$ python3 -q
>>> import numpy as np
>>> import numpy.linalg as la
>>> np.set_printoptions(precision=4, suppress=True, linewidth=160, legacy="1.25")
>>> arr = np.loadtxt("block15.csv", delimiter=",")
>>> print(arr)
[[1.     0.2    0.04   0.008  0.0016 0.0003 0.0001 0.     0.    ]
 [0.2    1.     0.2    0.04   0.008  0.0016 0.0003 0.0001 0.    ]
 [0.04   0.2    1.     0.2    0.04   0.008  0.0016 0.0003 0.0001]
 [0.008  0.04   0.2    1.     0.2    0.04   0.008  0.0016 0.0003]
 [0.0016 0.008  0.04   0.2    1.     0.2    0.04   0.008  0.0016]
 [0.0003 0.0016 0.008  0.04   0.2    1.     0.2    0.04   0.008 ]
 [0.0001 0.0003 0.0016 0.008  0.04   0.2    1.     0.2    0.04  ]
 [0.     0.0001 0.0003 0.0016 0.008  0.04   0.2    1.     0.2   ]
 [0.     0.     0.0001 0.0003 0.0016 0.008  0.04   0.2    1.    ]]
>>> x0 = np.array([0, 3, 1, 1, 2, 2, 1, 3, 1])
>>> rhs = arr @ x0
>>> print(rhs)
[0.6519 3.2598 1.8986 1.8131 2.7296 2.7808 2.1305 3.4982 1.6596]
>>> print(np.round(la.solve(arr, rhs + arr[:, 7]), 4) + 0)
[0. 3. 1. 1. 2. 2. 1. 4. 1.]
>>> rng = np.random.default_rng(46159)
>>> labels = rng.permutation(9)
>>> print(labels)
[5 7 2 0 6 1 4 3 8]
>>> A2 = arr[labels][:, labels]
>>> print(np.round(la.det(A2), 4), round(float(la.det(arr[labels])), 4))
0.7214 -0.7214
>>> print(np.sort(np.abs(la.eigvals(A2))))
[0.6765 0.7065 0.7586 0.8349 0.9374 1.0651 1.2098 1.3518 1.4594]
>>> ev, evecs = la.eigvalsh(arr)
Traceback (most recent call last):
  File "<python-input-15>", line 1, in <module>
    ev, evecs = la.eigvalsh(arr)
    ^^^^^^^^^
ValueError: too many values to unpack (expected 2)
>>> ev, evecs = la.eigh(arr)
>>> print(np.round(evecs.T @ arr @ evecs, 4) + 0)
[[0.6765 0.     0.     0.     0.     0.     0.     0.     0.    ]
 [0.     0.7065 0.     0.     0.     0.     0.     0.     0.    ]
 [0.     0.     0.7586 0.     0.     0.     0.     0.     0.    ]
 [0.     0.     0.     0.8349 0.     0.     0.     0.     0.    ]
 [0.     0.     0.     0.     0.9374 0.     0.     0.     0.    ]
 [0.     0.     0.     0.     0.     1.0651 0.     0.     0.    ]
 [0.     0.     0.     0.     0.     0.     1.2098 0.     0.    ]
 [0.     0.     0.     0.     0.     0.     0.     1.3518 0.    ]
 [0.     0.     0.     0.     0.     0.     0.     0.     1.4594]]
>>> print(ev)
[0.6765 0.7065 0.7586 0.8349 0.9374 1.0651 1.2098 1.3518 1.4594]
>>> print(np.round(evecs @ np.diag(ev) @ evecs.T, 4) + 0)
[[1.     0.2    0.04   0.008  0.0016 0.0003 0.0001 0.     0.    ]
 [0.2    1.     0.2    0.04   0.008  0.0016 0.0003 0.0001 0.    ]
 [0.04   0.2    1.     0.2    0.04   0.008  0.0016 0.0003 0.0001]
 [0.008  0.04   0.2    1.     0.2    0.04   0.008  0.0016 0.0003]
 [0.0016 0.008  0.04   0.2    1.     0.2    0.04   0.008  0.0016]
 [0.0003 0.0016 0.008  0.04   0.2    1.     0.2    0.04   0.008 ]
 [0.0001 0.0003 0.0016 0.008  0.04   0.2    1.     0.2    0.04  ]
 [0.     0.0001 0.0003 0.0016 0.008  0.04   0.2    1.     0.2   ]
 [0.     0.     0.0001 0.0003 0.0016 0.008  0.04   0.2    1.    ]]
>>> print((ev > 1e-8).sum(), (ev < -1e-8).sum())
9 0
>>> print(np.round(evecs.T @ evecs, 4) + 0)
[[1. 0. 0. 0. 0. 0. 0. 0. 0.]
 [0. 1. 0. 0. 0. 0. 0. 0. 0.]
 [0. 0. 1. 0. 0. 0. 0. 0. 0.]
 [0. 0. 0. 1. 0. 0. 0. 0. 0.]
 [0. 0. 0. 0. 1. 0. 0. 0. 0.]
 [0. 0. 0. 0. 0. 1. 0. 0. 0.]
 [0. 0. 0. 0. 0. 0. 1. 0. 0.]
 [0. 0. 0. 0. 0. 0. 0. 1. 0.]
 [0. 0. 0. 0. 0. 0. 0. 0. 1.]]
>>> print(la.eigvalsh(arr + 4 * np.eye(9)))
[4.6765 4.7065 4.7586 4.8349 4.9374 5.0651 5.2098 5.3518 5.4594]
>>> A = np.loadtxt("data.csv", delimiter=",")
>>> print(A)
[[  6.  -3.  -3.  15. -12. -12.]
 [ -2.   1.   1.  -5.   4.   4.]
 [ -4.   2.   2. -10.   8.   8.]
 [  2.  -1.  -1.   5.  -4.  -4.]
 [ -2.   1.   1.  -5.   4.   4.]
 [ -2.   1.   1.  -5.   4.   4.]
 [  6.  -3.  -3.  15. -12. -12.]]
>>> A2 = A[0, 0] * A[1:] - np.outer(A[1:, 0], A[0])
>>> print(A2)
[[0. 0. 0. 0. 0. 0.]
 [0. 0. 0. 0. 0. 0.]
 [0. 0. 0. 0. 0. 0.]
 [0. 0. 0. 0. 0. 0.]
 [0. 0. 0. 0. 0. 0.]
 [0. 0. 0. 0. 0. 0.]]
>>> print(la.matrix_rank(A2), la.matrix_rank(A))
0 1
>>> print(np.flatnonzero(~A2.round(6).any(axis=1)))
[0 1 2 3 4 5]
>>> blk = np.stack([A, 2 * A, A[::-1]])
>>> print((blk @ A.T).shape)
(3, 7, 7)
>>> print(la.matrix_rank(blk))
[1 1 1]
>>> print(la.norm(blk, axis=(1, 2)))
[40.4722 80.9444 40.4722]
>>> print(la.matrix_rank(blk.reshape(3, -1)))
2
>>> x0 = np.array([0, 2, 1, 0, 0, 1])
>>> h = np.maximum(A @ x0, 0)
>>> print(A * (h > 1e-9)[:, None])
[[  0.  -0.  -0.   0.  -0.  -0.]
 [ -2.   1.   1.  -5.   4.   4.]
 [ -4.   2.   2. -10.   8.   8.]
 [  0.  -0.  -0.   0.  -0.  -0.]
 [ -2.   1.   1.  -5.   4.   4.]
 [ -2.   1.   1.  -5.   4.   4.]
 [  0.  -0.  -0.   0.  -0.  -0.]]
>>> print(np.maximum(A @ x0, 0) - np.maximum(-A @ x0, 0))
[-21.   7.  14.  -7.   7.   7. -21.]
>>> print(np.tanh(A @ x0))
[-1.  1.  1. -1.  1.  1. -1.]
>>> print(np.flatnonzero(h > 1e-9))
[1 2 4 5]
>>> print(h)
[ 0.  7. 14.  0.  7.  7.  0.]
>>> feats = np.load("arr.npy")
>>> print(feats)
[[0. 1. 1.]
 [1. 0. 1.]
 [1. 1. 0.]]
>>> f, g = feats[1], feats[2]
>>> print(f @ f)
2.0
>>> pr = (f @ g) / (f @ f) * f
>>> print((g - pr) @ f)
0.0
>>> print(np.outer(f, g))
[[1. 1. 0.]
 [0. 0. 0.]
 [1. 1. 0.]]
>>> print(la.matrix_rank(np.outer(f, g)))
1
>>> X = np.loadtxt("run7.csv", delimiter=",")
>>> print(X)
[[-14.1601  11.0526  -9.0286   6.9639 -15.9786   7.0909  12.0533  12.1332 -13.8753]
 [ -6.8984  -1.9392  -2.8287  16.8586 -20.1514   2.0766   9.1691   8.8616  -7.0354]
 [ -7.0156  -1.9021  -2.9845  16.9628 -19.9781   1.972    9.166    9.0657  -7.0758]
 [-15.8387   8.887   -1.0193   2.9387 -13.8872   3.1821  18.0223  13.1505 -15.8498]
 [-29.9308  30.1352 -11.98    -8.0766 -13.9916  11.9061  26.0519  21.1435 -30.0215]
 [  3.0958 -12.0121   8.8911   8.8601  -5.9885  -6.0253   3.0133  -0.0484   2.9343]
 [-16.0005   9.0589  -1.0836   2.9935 -14.1016   3.1744  18.1386  12.9325 -15.77  ]
 [ -5.0945   4.9496   0.1158  -4.0622  -0.1422   0.8785   4.9625   3.0517  -4.8257]
 [  0.9805  -8.9352   3.8298  11.9541 -10.0343  -2.8909   2.9688   1.8923   0.9163]]
>>> print(la.matrix_rank(X, rtol=0.1))
3
>>> print(la.cond(X) > 100)
True
>>> print(np.round(la.norm(X, 2) / la.norm(X), 4))
0.8931
>>> Uu, sigma, vt = la.svd(X)
>>> print(sigma)
[93.8262 44.8575 14.8309  0.3648  0.3438  0.2707  0.1722  0.1071  0.0396]
>>> print(np.argmax(sigma[:-1] / (sigma[1:] + 1e-6)) + 1)
3
>>> A2 = Uu[:, :3] @ np.diag(sigma[:3]) @ vt[:3]
>>> print(la.matrix_rank(A2))
3
>>> print(np.round(np.abs(X - A2).max(), 4))
0.1508
>>> x0 = np.array([2, 0, -2, 1, -1, 1, 0, 2, 1])
>>> print((X @ x0).argmax())
2
>>> print(X @ np.eye(9)[3])
[ 6.9639 16.8586 16.9628  2.9387 -8.0766  8.8601  2.9935 -4.0622 11.9541]
>>> print(np.sign((X @ x0).round(6)))
[ 1.  1.  1.  1. -1.  1.  1. -1.  1.]
>>> def softmax(z):
...     e = np.exp(z - z.max(axis=-1, keepdims=True))
...     return e / e.sum(axis=-1, keepdims=True)
... 
>>> print(np.round(softmax(X[7] + -2), 4) + 0)
[0.     0.4557 0.0036 0.0001 0.0028 0.0078 0.4617 0.0683 0.    ]
>>> print(softmax(X).sum(axis=1))
[1. 1. 1. 1. 1. 1. 1. 1. 1.]
>>> print(np.round(softmax(10 * X[7]), 4) + 0)
[0.     0.4678 0.     0.     0.     0.     0.5322 0.     0.    ]
>>> S = X @ X.T / np.sqrt(9)
>>> print(np.round(softmax(S + np.triu(np.full(S.shape, -np.inf), 1)), 4) + 0)
[[1.     0.     0.     0.     0.     0.     0.     0.     0.    ]
 [0.     1.     0.     0.     0.     0.     0.     0.     0.    ]
 [0.     0.3836 0.6164 0.     0.     0.     0.     0.     0.    ]
 [0.     0.     0.     1.     0.     0.     0.     0.     0.    ]
 [0.     0.     0.     0.     1.     0.     0.     0.     0.    ]
 [0.     0.     0.     0.     0.     1.     0.     0.     0.    ]
 [0.     0.     0.     0.     1.     0.     0.     0.     0.    ]
 [0.     0.     0.     0.     1.     0.     0.     0.     0.    ]
 [0.     0.574  0.426  0.     0.     0.     0.     0.     0.    ]]
>>> print(np.round(softmax(S), 4) + 0)
[[0.     0.     0.     0.     1.     0.     0.     0.     0.    ]
 [0.     0.0004 0.0005 0.     0.9991 0.     0.     0.     0.    ]
 [0.     0.     0.0001 0.     0.9999 0.     0.     0.     0.    ]
 [0.     0.     0.     0.     1.     0.     0.     0.     0.    ]
 [0.     0.     0.     0.     1.     0.     0.     0.     0.    ]
 [0.     0.     0.     0.     0.     1.     0.     0.     0.    ]
 [0.     0.     0.     0.     1.     0.     0.     0.     0.    ]
 [0.     0.     0.     0.     1.     0.     0.     0.     0.    ]
 [0.     0.574  0.426  0.     0.     0.     0.     0.     0.    ]]
